% ipython --no-banner

In [1]: import numpy as np

In [2]: from numpy import linalg as LA

In [3]: np.set_printoptions(precision=2, suppress=True, linewidth=160)

In [4]: rd = lambda a: np.round(a, 2) + 0

In [5]: rng = np.random.default_rng(947575)

In [6]: J = np.eye(9, dtype=int)[rng.permutation(9)]

In [7]: print(J)
[[0 0 1 0 0 0 0 0 0]
 [0 0 0 0 1 0 0 0 0]
 [0 0 0 1 0 0 0 0 0]
 [1 0 0 0 0 0 0 0 0]
 [0 0 0 0 0 0 0 0 1]
 [0 0 0 0 0 1 0 0 0]
 [0 0 0 0 0 0 1 0 0]
 [0 1 0 0 0 0 0 0 0]
 [0 0 0 0 0 0 0 1 0]]

In [8]: print(LA.matrix_power(J, 2))
[[0 0 0 1 0 0 0 0 0]
 [0 0 0 0 0 0 0 0 1]
 [1 0 0 0 0 0 0 0 0]
 [0 0 1 0 0 0 0 0 0]
 [0 0 0 0 0 0 0 1 0]
 [0 0 0 0 0 1 0 0 0]
 [0 0 0 0 0 0 1 0 0]
 [0 0 0 0 1 0 0 0 0]
 [0 1 0 0 0 0 0 0 0]]

In [9]: print(rd(np.sort(np.abs(LA.eigvals(J)))[::-1]))
[1. 1. 1. 1. 1. 1. 1. 1. 1.]

In [10]: pr = np.eye(9)[3]

In [11]: for _ in range(6):
    ...:     pr = pr @ J
    ...:     print(pr.round(2))
    ...: 
[1. 0. 0. 0. 0. 0. 0. 0. 0.]
[0. 0. 1. 0. 0. 0. 0. 0. 0.]
[0. 0. 0. 1. 0. 0. 0. 0. 0.]
[1. 0. 0. 0. 0. 0. 0. 0. 0.]
[0. 0. 1. 0. 0. 0. 0. 0. 0.]
[0. 0. 0. 1. 0. 0. 0. 0. 0.]

In [12]: data = np.loadtxt("out6.csv", delimiter=",")

In [13]: print(data)
[[ 1.  1.  1.  1.  1.  1.  1.  1.]
 [ 1. -1.  1. -1. -1.  1. -1.  1.]
 [ 1.  1.  1.  1. -1. -1. -1. -1.]
 [ 1.  1. -1. -1.  1.  1. -1. -1.]
 [ 1. -1.  1. -1.  1. -1.  1. -1.]
 [ 1. -1. -1.  1.  1. -1. -1.  1.]
 [ 1.  1. -1. -1. -1. -1.  1.  1.]
 [ 1. -1. -1.  1. -1.  1.  1. -1.]]

In [14]: other = data / LA.norm(data, axis=1, keepdims=True)

In [15]: cov = other @ other.T

In [16]: print((cov - 2 * np.eye(8)).round(6).argmax(axis=1))
[1 0 0 0 0 0 0 0]

In [17]: print(rd(LA.norm(other, axis=1)))
[1. 1. 1. 1. 1. 1. 1. 1.]

In [18]: z = rng.permutation(8)

In [19]: print(z)
[1 5 3 4 7 6 0 2]

In [20]: other = data[z][:, z]

In [21]: print(other)
[[-1.  1. -1. -1.  1. -1.  1.  1.]
 [-1. -1.  1.  1.  1. -1.  1. -1.]
 [ 1.  1. -1.  1. -1. -1.  1. -1.]
 [-1. -1. -1.  1. -1.  1.  1.  1.]
 [-1.  1.  1. -1. -1.  1.  1. -1.]
 [ 1. -1. -1. -1.  1.  1.  1. -1.]
 [ 1.  1.  1.  1.  1.  1.  1.  1.]
 [ 1. -1.  1. -1. -1. -1.  1.  1.]]

In [22]: print(np.diag(other))
[-1. -1. -1.  1. -1.  1.  1.  1.]

In [23]: print(rd(np.sort(np.abs(LA.eigvals(other)))))
[2.83 2.83 2.83 2.83 2.83 2.83 2.83 2.83]

In [24]: print(np.trace(other))
0.0

In [25]: print(rd(LA.matrix_power(data, 4)))
[[ 64.   0.   0.   0.   0.   0.   0.   0.]
 [  0. -32.  32.   0.  32.   0.   0.  32.]
 [  0.  16.  16.  32.  32.  16. -16. -32.]
 [  0.  48.  16. -32.  16.   0.   0.  16.]
 [  0.  16.  16.  32. -32.  16. -16.  32.]
 [  0.   0.  32.   0. -16.  16.  48. -16.]
 [  0.   0. -32.   0.  16.  48.  16.  16.]
 [  0.  16. -16.  32.  16. -32.  32.  16.]]

In [26]: print((data - data.T) / 2)
[[ 0.  0.  0.  0.  0.  0.  0.  0.]
 [ 0.  0.  0. -1.  0.  1. -1.  1.]
 [ 0.  0.  0.  1. -1.  0.  0.  0.]
 [ 0.  1. -1.  0.  1.  0.  0. -1.]
 [ 0.  0.  1. -1.  0. -1.  1.  0.]
 [ 0. -1.  0.  0.  1.  0.  0.  0.]
 [ 0.  1.  0.  0. -1.  0.  0.  0.]
 [ 0. -1.  0.  1.  0.  0.  0.  0.]]

In [27]: print(rd(np.sort(np.abs(LA.eigvals(data)))))
[2.83 2.83 2.83 2.83 2.83 2.83 2.83 2.83]

In [28]: print(data @ data)
[[ 8.  0.  0.  0.  0.  0.  0.  0.]
 [ 0.  0.  0.  8.  0.  0.  0.  0.]
 [ 0.  4.  4.  0.  0.  4. -4.  0.]
 [ 0. -4.  4.  0.  4.  0.  0.  4.]
 [ 0.  4.  4.  0.  0. -4.  4.  0.]
 [ 0.  0.  0.  0.  4.  4.  4. -4.]
 [ 0.  0.  0.  0. -4.  4.  4.  4.]
 [ 0.  4. -4.  0.  4.  0.  0.  4.]]

In [29]: print(rd(LA.det(data)))
4096.0
